$ python -q
>>> import numpy as np
>>> import numpy.linalg as la
>>> np.set_printoptions(suppress=True, linewidth=120)
>>> W0 = np.array([[0, 1, 2, 1],
...     [1, 4, 5, 3],
...     [2, 6, 7, 3],
...     [2, 9, 10, 3],
...     [2, 11, 10, 4],
...     [5, 11, 12, 4],
...     [8, 12, 12, 6],
...     [9, 12, 14, 6],
...     [9, 15, 15, 7],
...     [11, 15, 15, 8]])
>>> W0
array([[ 0,  1,  2,  1],
       [ 1,  4,  5,  3],
       [ 2,  6,  7,  3],
       [ 2,  9, 10,  3],
       [ 2, 11, 10,  4],
       [ 5, 11, 12,  4],
       [ 8, 12, 12,  6],
       [ 9, 12, 14,  6],
       [ 9, 15, 15,  7],
       [11, 15, 15,  8]])
>>> cen = (W0 - W0.mean(axis=0)) / W0.std(axis=0)
>>> np.argwhere(np.abs(cen) > 2)
array([], shape=(0, 2), dtype=int64)
>>> np.round(cen.std(axis=0), 1)
array([1., 1., 1., 1.])
>>> b = la.lstsq(np.delete(cen, 1, axis=1), cen[:, 1])[0]
>>> print(b.round(1))
[-0.4  0.9  0.5]
>>> W2 = W0[[8, 0]].astype(float)
>>> for _ in range(5):
...     lab = la.norm(W0[:, None] - W2, axis=-1).argmin(axis=1)
...     W2 = np.array([W0[lab == j].mean(axis=0) for j in range(2)])
... 
>>> print(lab)
[1 1 1 0 0 0 0 0 0 0]
>>> np.abs(W2[1] - W2[0]).argmax()
np.int64(1)
>>> cen = W0 - W0.mean(axis=0)
>>> U, sv, VT = la.svd(cen, full_matrices=False)
>>> np.round(sv ** 2 / (sv ** 2).sum(), 1) + 0
array([0.9, 0. , 0. , 0. ])
>>> la.matrix_rank(cen)
np.int64(4)
>>> print(np.abs(U[:, 0]).argmax())
0
>>> np.round(VT[0] * np.sign(VT[0, np.abs(VT[0]).argmax()]), 1)
array([0.5, 0.6, 0.6, 0.3])
>>> G = np.cov(W0, rowvar=False)
>>> print(np.median(W0, axis=0))
[ 3.5 11.  11.   4. ]
>>> G.round(1)
array([[16.1, 16.1, 15.7,  8.4],
       [16.1, 21.4, 19.9,  9.2],
       [15.7, 19.9, 19.1,  8.7],
       [ 8.4,  9.2,  8.7,  4.7]])
>>> np.round(np.corrcoef(W0.T), 1)
array([[1. , 0.9, 0.9, 1. ],
       [0.9, 1. , 1. , 0.9],
       [0.9, 1. , 1. , 0.9],
       [1. , 0.9, 0.9, 1. ]])
>>> G.shape
(4, 4)
>>> np.round(np.polyfit(W0[:, 2], W0[:, 0], 1), 1)
array([ 0.8, -3.5])
>>> np.argwhere(np.triu(np.abs(np.corrcoef(W0.T)) > 0.8, 1))
array([[0, 1],
       [0, 2],
       [0, 3],
       [1, 2],
       [1, 3],
       [2, 3]])
>>> np.round(la.eigvalsh(G)[::-1], 1)
array([57.9,  2.9,  0.4,  0.1])
>>> X = np.load("arr.npy")
>>> print(X)
[[ 46.   0. -63.   0. -42.]
 [  0.  -3.   0.   0.   0.]
 [-63.   0.  78.   0.  54.]
 [  0.   0.   0.  -3.   0.]
 [-42.   0.  54.   0.  33.]]
>>> # symmetric, so the eigenvalues are real
>>> np.argsort(-la.norm(X, axis=0).round(6), kind="stable")[:3]
array([2, 0, 4])
>>> [round(float(x), 1) for x in la.svd(X, compute_uv=False)[:3]]
[163.0, 3.0, 3.0]
>>> round(la.norm(X, 2) / la.norm(X), 1)
np.float64(1.0)
>>> print(la.matrix_rank(X, rtol=0.1))
1
>>> [round(float(la.det(X[:i, :i])), 2) + 0 for i in range(1, 6)]
[46.0, -138.0, 1143.0, -3429.0, 13203.0]
>>> try:
...     la.cholesky(X)
... except la.LinAlgError as e:
...     print(e)
... 
Matrix is not positive definite
>>> U, sv = la.svd(X)
Traceback (most recent call last):
  File "<python-input-37>", line 1, in <module>
    U, sv = la.svd(X)
    ^^^^^
ValueError: too many values to unpack (expected 2)
>>> U, sv, VT = la.svd(X, full_matrices=False)
>>> np.round(VT @ VT.T, 1) + 0
array([[1., 0., 0., 0., 0.],
       [0., 1., 0., 0., 0.],
       [0., 0., 1., 0., 0.],
       [0., 0., 0., 1., 0.],
       [0., 0., 0., 0., 1.]])
>>> np.allclose(U * sv @ VT, X)
True
>>> np.round(np.abs(VT[0]), 1)
array([0.5, 0. , 0.7, 0. , 0.5])
>>> print(np.round(sv / sv[0], 1) + 0)
[1. 0. 0. 0. 0.]
>>> print(np.round(U.T @ U, 1) + 0)
[[1. 0. 0. 0. 0.]
 [0. 1. 0. 0. 0.]
 [0. 0. 1. 0. 0.]
 [0. 0. 0. 1. 0.]
 [0. 0. 0. 0. 1.]]
>>> print(round(np.sqrt((sv ** 2).sum()), 1), np.round(la.norm(X), 1))
163.1 163.1
